$ ipython --no-banner

In [1]: import numpy as np

In [2]: np.set_printoptions(precision=2, suppress=True, linewidth=160, legacy="1.25")

In [3]: def rd(a):
   ...:     return np.round(a, 2) + 0
   ...: 

In [4]: A = np.load("test3.npy")

In [5]: A
Out[5]: 
array([[ 2,  0,  6,  0, -4, -2,  0, -2, -6],
       [ 2,  0,  6,  0, -4, -2,  0, -2, -6],
       [-2,  0, -6,  0,  4,  2,  0,  2,  6],
       [ 0,  0,  0,  0,  0,  0,  0,  0,  0],
       [ 0,  0,  0,  0,  0,  0,  0,  0,  0],
       [ 0,  0,  0,  0,  0,  0,  0,  0,  0],
       [-2,  0, -6,  0,  4,  2,  0,  2,  6],
       [-3,  0, -9,  0,  6,  3,  0,  3,  9],
       [-3,  0, -9,  0,  6,  3,  0,  3,  9],
       [ 3,  0,  9,  0, -6, -3,  0, -3, -9]])

In [6]: U, sig, vt = np.linalg.svd(A, full_matrices=False)

In [7]: rd(vt @ vt.T)
Out[7]: 
array([[1., 0., 0., 0., 0., 0., 0., 0., 0.],
       [0., 1., 0., 0., 0., 0., 0., 0., 0.],
       [0., 0., 1., 0., 0., 0., 0., 0., 0.],
       [0., 0., 0., 1., 0., 0., 0., 0., 0.],
       [0., 0., 0., 0., 1., 0., 0., 0., 0.],
       [0., 0., 0., 0., 0., 1., 0., 0., 0.],
       [0., 0., 0., 0., 0., 0., 1., 0., 0.],
       [0., 0., 0., 0., 0., 0., 0., 1., 0.],
       [0., 0., 0., 0., 0., 0., 0., 0., 1.]])

In [8]: rd(np.abs(vt[0]))
Out[8]: array([0.2, 0. , 0.6, 0. , 0.4, 0.2, 0. , 0.2, 0.6])

In [9]: rd(U.T @ U)
Out[9]: 
array([[1., 0., 0., 0., 0., 0., 0., 0., 0.],
       [0., 1., 0., 0., 0., 0., 0., 0., 0.],
       [0., 0., 1., 0., 0., 0., 0., 0., 0.],
       [0., 0., 0., 1., 0., 0., 0., 0., 0.],
       [0., 0., 0., 0., 1., 0., 0., 0., 0.],
       [0., 0., 0., 0., 0., 1., 0., 0., 0.],
       [0., 0., 0., 0., 0., 0., 1., 0., 0.],
       [0., 0., 0., 0., 0., 0., 0., 1., 0.],
       [0., 0., 0., 0., 0., 0., 0., 0., 1.]])

In [10]: np.allclose(U * sig @ vt, A)
Out[10]: True

In [11]: rd(sig / sig[0])
Out[11]: array([1., 0., 0., 0., 0., 0., 0., 0., 0.])

In [12]: U.shape, sig.shape, vt.shape
Out[12]: ((10, 9), (9,), (9, 9))

In [13]: np.cumsum(sig ** 2) / np.sum(sig ** 2)
Out[13]: array([1., 1., 1., 1., 1., 1., 1., 1., 1.])

In [14]: (sig > 1e-8).sum()
Out[14]: 1

In [15]: t3 = np.stack([A, -1 * A, A[::-1]])

In [16]: np.einsum("bij,cij->bc", t3, t3)
Out[16]: 
array([[ 1075, -1075,   300],
       [-1075,  1075,  -300],
       [  300,  -300,  1075]])

In [17]: rd(np.linalg.norm(t3, axis=(1, 2)))
Out[17]: array([32.79, 32.79, 32.79])

In [18]: np.linalg.matrix_rank(t3)
Out[18]: array([1, 1, 1])

In [19]: np.allclose(A[:-1].T @ np.linalg.lstsq(A[:-1].T, A[-1])[0], A[-1])
Out[19]: True

In [20]: A - A[0]
Out[20]: 
array([[  0,   0,   0,   0,   0,   0,   0,   0,   0],
       [  0,   0,   0,   0,   0,   0,   0,   0,   0],
       [ -4,   0, -12,   0,   8,   4,   0,   4,  12],
       [ -2,   0,  -6,   0,   4,   2,   0,   2,   6],
       [ -2,   0,  -6,   0,   4,   2,   0,   2,   6],
       [ -2,   0,  -6,   0,   4,   2,   0,   2,   6],
       [ -4,   0, -12,   0,   8,   4,   0,   4,  12],
       [ -5,   0, -15,   0,  10,   5,   0,   5,  15],
       [ -5,   0, -15,   0,  10,   5,   0,   5,  15],
       [  1,   0,   3,   0,  -2,  -1,   0,  -1,  -3]])

In [21]: A.shape
Out[21]: (10, 9)

In [22]: rd(np.linalg.svd(A, compute_uv=False))
Out[22]: array([32.79,  0.  ,  0.  ,  0.  ,  0.  ,  0.  ,  0.  ,  0.  ,  0.  ])

In [23]: np.diff(A, axis=0)
Out[23]: 
array([[  0,   0,   0,   0,   0,   0,   0,   0,   0],
       [ -4,   0, -12,   0,   8,   4,   0,   4,  12],
       [  2,   0,   6,   0,  -4,  -2,   0,  -2,  -6],
       [  0,   0,   0,   0,   0,   0,   0,   0,   0],
       [  0,   0,   0,   0,   0,   0,   0,   0,   0],
       [ -2,   0,  -6,   0,   4,   2,   0,   2,   6],
       [ -1,   0,  -3,   0,   2,   1,   0,   1,   3],
       [  0,   0,   0,   0,   0,   0,   0,   0,   0],
       [  6,   0,  18,   0, -12,  -6,   0,  -6, -18]])
